$ ipython --no-banner

In [1]: import numpy as np

In [2]: np.set_printoptions(precision=2, suppress=True, linewidth=100, floatmode="fixed")

In [3]: rng = np.random.default_rng(237373)

In [4]: W0 = rng.normal(size=(30, 4))

In [5]: W0 = 20 * W0 / np.linalg.norm(W0, axis=1, keepdims=True)

In [6]: W0
Out[6]: 
array([[ 11.93, -10.50, -11.01,  -5.10],
       [ 18.92,  -4.54,   0.96,   4.53],
       [ -9.55, -12.65,  11.33,   4.50],
       [ 11.96,   5.35,  11.46,  -9.85],
       [ -5.35,   6.55, -16.64,  -7.18],
       [  3.61,  -1.71,  18.12,  -7.47],
       [  7.30,  -1.44,  11.31, -14.72],
       [ 18.57,   5.17,   4.94,   2.01],
       [-14.07,   7.58, -11.77,   2.40],
       [  1.36, -13.42,   2.03,  14.63],
       [ 17.24,  -5.93,   0.73,   8.20],
       [  2.64,  -7.33,  -0.83, -18.40],
       [ 11.52, -14.55,  -6.35,  -3.93],
       [-12.66,  -9.38, -10.62,  -6.24],
       [ 14.54,   2.63,  -5.44, -12.33],
       [-13.66,   9.07,   9.10,  -6.94],
       [-11.32,  12.55,  10.69,  -0.24],
       [  8.06,  -8.28,   1.71,  16.23],
       [ 18.25,   7.60,  -0.88,  -2.93],
       [  8.20,  16.30,   7.47,   3.37],
       [-10.05,   1.19, -16.19,  -5.95],
       [ -7.46,   5.04, -16.20,   7.52],
       [ -8.87,   6.17, -16.67,  -2.31],
       [  7.92, -11.21,  -9.30, -11.19],
       [ 14.42,  -5.94,   3.81, -11.92],
       [  7.64, -15.34,  -7.42,   7.15],
       [-15.52,  -7.20,  -9.77,  -3.44],
       [-12.75,   3.56,   0.31,  14.99],
       [  0.33,  -4.22,  18.99,  -4.63],
       [-14.10,  -2.60,   9.74,   9.97]])

In [7]: dist = np.linalg.norm(W0[:, None] - W0[None], axis=-1)

In [8]: np.unravel_index(dist.round(6).argmax(), dist.shape)
Out[8]: (np.int64(14), np.int64(29))

In [9]: dist.shape
Out[9]: (30, 30)

In [10]: dist[21].round(6).argsort(kind="stable")[:4]
Out[10]: array([21,  8, 22, 20])

In [11]: (dist + 1e9 * np.eye(30)).round(6).argmin(axis=1)
Out[11]: 
array([12, 10, 29,  6, 22, 28,  3, 18, 22, 17,  1, 23,  0, 26, 18, 16, 15,  9,  7,  7, 22,  8,  4,
        0,  6, 12, 13, 29,  5, 27])

In [12]: dist.mean(axis=1).argmax()
Out[12]: np.int64(27)

In [13]: cen = W0 - W0.mean(axis=0)

In [14]: U, sv, Vh = np.linalg.svd(cen, full_matrices=False)

In [15]: np.abs(U[:, 0]).argmax()
Out[15]: np.int64(8)

In [16]: (np.sign(U[:, 0]) == np.sign(U[0, 0])).astype(int)
Out[16]: array([1, 1, 0, 1, 0, 1, 1, 1, 0, 0, 1, 1, 1, 0, 1, 0, 0, 1, 1, 1, 0, 0, 0, 1, 1, 1, 0, 0, 1, 0])

In [17]: sv ** 2 / (sv ** 2).sum()
Out[17]: array([0.38, 0.26, 0.21, 0.15])

In [18]: f = np.array([0, -3, -1])

In [19]: np.convolve(W0[14], f)
Out[19]: array([  0.00, -43.62, -22.42,  13.69,  42.44,  12.33])

In [20]: np.correlate(W0[14], W0[0], "full")
Out[20]: array([ -74.15, -173.52, -153.91,  268.68,  224.32,   64.66, -147.15])

In [21]: cen = W0 - W0.mean(axis=0)

In [22]: evecs = np.linalg.svd(cen)[2][:1]

In [23]: out = cen - cen @ evecs.T @ evecs

In [24]: out.std(axis=0)
Out[24]: array([4.07, 8.24, 9.14, 8.65])

In [25]: np.linalg.norm(out, axis=1).round(6).argmax()
Out[25]: np.int64(19)

In [26]: np.round(np.linalg.norm(out) / np.linalg.norm(cen), 2)
Out[26]: np.float64(0.79)

In [27]: K = np.load("out0.npy")

In [28]: K
Out[28]: 
array([[0, 0, 7],
       [2, 0, 0],
       [0, 6, 0]])

In [29]: x = np.array([-4, 0, -5])

In [30]: target = K @ x

In [31]: target
Out[31]: array([-35,  -8,   0])

In [32]: np.linalg.solve(K, target + K[:, 1])
Out[32]: array([-4.00,  1.00, -5.00])

In [33]: np.linalg.solve(K, target)
Out[33]: array([-4.00,  0.00, -5.00])

In [34]: np.linalg.solve(K, K[:, 0])
Out[34]: array([1.00, 0.00, 0.00])

In [35]: x = np.array([1, 0, -1])

In [36]: a = np.maximum(K @ x, 0)

In [37]: np.flatnonzero(a > 1e-9)
Out[37]: array([1])

In [38]: np.maximum(K @ (3 * x), 0)
Out[38]: array([0, 6, 0])

In [39]: O, evecs = np.linalg.qr(K[:, :2])[0], np.linalg.qr(K[:, 2:])[0]

In [40]: sv = np.linalg.svd(O.T @ evecs, compute_uv=False)

In [41]: np.degrees(np.arccos(sv.clip(0, 1)))
Out[41]: array([90.00])

In [42]: (sv > 0.9).sum()
Out[42]: np.int64(0)

In [43]: round(np.linalg.norm(O @ O.T - evecs @ evecs.T, 2), 2)
Out[43]: np.float64(1.0)

In [44]: proj = np.triu(np.array([[-9, 2, 3], [-4, -4, 8], [7, -9, -4]]), 1) + np.eye(3)

In [45]: out = proj @ K @ np.linalg.inv(proj)

In [46]: np.round(np.poly(out), 2) + 0
Out[46]: array([  1.00,   0.00,   0.00, -84.00])

In [47]: np.trace(out), np.trace(K)
Out[47]: (np.float64(0.0), np.int64(0))

In [48]: J = np.loadtxt("mat.csv", delimiter=",")

In [49]: J
Out[49]: 
array([[ 0.16, -0.32,  0.11, -0.14],
       [-0.32,  0.64, -0.21,  0.29],
       [ 0.11, -0.21,  0.07, -0.10],
       [-0.14,  0.29, -0.10,  0.13]])

In [50]: # rows and columns are dependent

In [51]: np.abs(np.diag(np.linalg.qr(J)[1])) > 1e-9
Out[51]: array([ True, False, False, False])

In [52]: np.linalg.lstsq(J[:-1].T, J[-1])[2]
Out[52]: np.int32(1)

In [53]: J @ np.linalg.pinv(J) @ J
Out[53]: 
array([[ 0.16, -0.32,  0.11, -0.14],
       [-0.32,  0.64, -0.21,  0.29],
       [ 0.11, -0.21,  0.07, -0.10],
       [-0.14,  0.29, -0.10,  0.13]])

In [54]: np.allclose(J[:-1].T @ np.linalg.lstsq(J[:-1].T, J[-1])[0], J[-1])
Out[54]: True

In [55]: cen = (W0 - W0.mean(axis=0)) / W0.std(axis=0)

In [56]: np.argwhere(np.abs(cen) > 2)
Out[56]: array([[19,  1]])

In [57]: coef = np.linalg.lstsq(np.delete(cen, 3, axis=1), cen[:, 3])[0]

In [58]: coef
Out[58]: array([-0.17, -0.10,  0.05])

In [59]: U, sv, Vh = np.linalg.svd(J)

In [60]: evecs = Vh[:(sv > 1e-8).sum()]

In [61]: x = J[2] + -2 * J[1] + rng.integers(2) * np.eye(4)[0]

In [62]: x
Out[62]: array([ 0.75, -1.50,  0.50, -0.67])

In [63]: evecs.T @ evecs
Out[63]: 
array([[ 0.16, -0.32,  0.11, -0.14],
       [-0.32,  0.64, -0.21,  0.29],
       [ 0.11, -0.21,  0.07, -0.10],
       [-0.14,  0.29, -0.10,  0.13]])

In [64]: out = J / np.linalg.norm(J, axis=1, keepdims=True)

In [65]: C2 = out @ out.T

In [66]: C2[0]
Out[66]: array([ 1.00, -1.00,  1.00, -1.00])

In [67]: C2
Out[67]: 
array([[ 1.00, -1.00,  1.00, -1.00],
       [-1.00,  1.00, -1.00,  1.00],
       [ 1.00, -1.00,  1.00, -1.00],
       [-1.00,  1.00, -1.00,  1.00]])

In [68]: np.argwhere(np.triu(np.abs(C2) > 0.95, 1))
Out[68]: 
array([[0, 1],
       [0, 2],
       [0, 3],
       [1, 2],
       [1, 3],
       [2, 3]])

In [69]: round(float(np.degrees(np.arccos(np.clip(C2[0, 3], -1, 1)))), 2)
Out[69]: 180.0

In [70]: np.linalg.norm(out, axis=1)
Out[70]: array([1.00, 1.00, 1.00, 1.00])
